% python3 -q
>>> import numpy as np
>>> np.set_printoptions(precision=2, suppress=True, linewidth=200)
>>> def tidy(a):
...     return np.round(a, 2) + 0
... 
>>> A = np.loadtxt("layer11.csv", delimiter=",")
>>> A
array([[ 3.,  2.,  0.,  2.,  2.,  4.,  0.],
       [ 2.,  0.,  0.,  1.,  1.,  2.,  0.],
       [ 0.,  0., -1.,  0.,  0.,  0.,  0.],
       [ 2.,  1.,  0.,  0.,  1.,  2.,  0.],
       [ 2.,  1.,  0.,  1.,  0.,  2.,  0.],
       [ 4.,  2.,  0.,  2.,  2.,  3.,  0.],
       [ 0.,  0.,  0.,  0.,  0.,  0., -1.]])
>>> tidy(np.linalg.det(A))
np.float64(10.0)
>>> tidy(np.sort(np.linalg.eigvals(A).real))
array([-1., -1., -1., -1., -1., -1., 10.])
>>> evals, evecs = np.linalg.eigvalsh(A)
Traceback (most recent call last):
  File "<python-input-7>", line 1, in <module>
    evals, evecs = np.linalg.eigvalsh(A)
    ^^^^^^^^^^^^
ValueError: too many values to unpack (expected 2)
>>> evals, evecs = np.linalg.eigh(A)
>>> tidy(np.abs(evecs[:, -1]))
array([0.6, 0.3, 0. , 0.3, 0.3, 0.6, 0. ])
>>> tidy(np.linalg.eigvalsh(A @ A))
array([  1.,   1.,   1.,   1.,   1.,   1., 100.])
>>> print((evals > 1e-8).sum(), (evals < -1e-8).sum())
1 6
>>> tidy(evecs @ np.diag(evals) @ evecs.T)
array([[ 3.,  2.,  0.,  2.,  2.,  4.,  0.],
       [ 2.,  0.,  0.,  1.,  1.,  2.,  0.],
       [ 0.,  0., -1.,  0.,  0.,  0.,  0.],
       [ 2.,  1.,  0.,  0.,  1.,  2.,  0.],
       [ 2.,  1.,  0.,  1.,  0.,  2.,  0.],
       [ 4.,  2.,  0.,  2.,  2.,  3.,  0.],
       [ 0.,  0.,  0.,  0.,  0.,  0., -1.]])
>>> E = np.loadtxt("dump.csv", delimiter=",")
>>> E
array([[ 0.,  3.,  1.,  3., -3.,  2.,  0., -1.,  3.,  2.,  3.],
       [ 0.,  0., -1.,  3., -2.,  3., -2.,  0., -2.,  1.,  3.],
       [ 0.,  0.,  0., -2., -2.,  2.,  1., -2., -2.,  0.,  2.],
       [ 0.,  0.,  0.,  0.,  2.,  2., -3.,  3.,  3., -2., -1.],
       [ 0.,  0.,  0.,  0.,  0.,  2., -1.,  0., -2.,  2.,  2.],
       [ 0.,  0.,  0.,  0.,  0.,  0.,  1.,  1.,  1.,  1., -2.],
       [ 0.,  0.,  0.,  0.,  0.,  0.,  0.,  0., -2.,  0., -2.],
       [ 0.,  0.,  0.,  0.,  0.,  0.,  0.,  0.,  2.,  1.,  1.],
       [ 0.,  0.,  0.,  0.,  0.,  0.,  0.,  0.,  0.,  3.,  3.],
       [ 0.,  0.,  0.,  0.,  0.,  0.,  0.,  0.,  0.,  0.,  1.],
       [ 0.,  0.,  0.,  0.,  0.,  0.,  0.,  0.,  0.,  0.,  0.]])
>>> Uu, sig, vt = np.linalg.svd(E)
>>> print(np.argmax(sig[:-1] / (sig[1:] + 1e-6)) + 1)
9
>>> out = Uu[:, :9] @ np.diag(sig[:9]) @ vt[:9]
>>> np.linalg.matrix_rank(out)
np.int64(9)
>>> tidy(np.linalg.norm(E - out, 2)), tidy(sig[9])
(np.float64(0.0), np.float64(0.0))
>>> print(np.linalg.matrix_rank(E, rtol=0.05))
8
>>> tidy(np.abs(E - out).max())
np.float64(0.0)
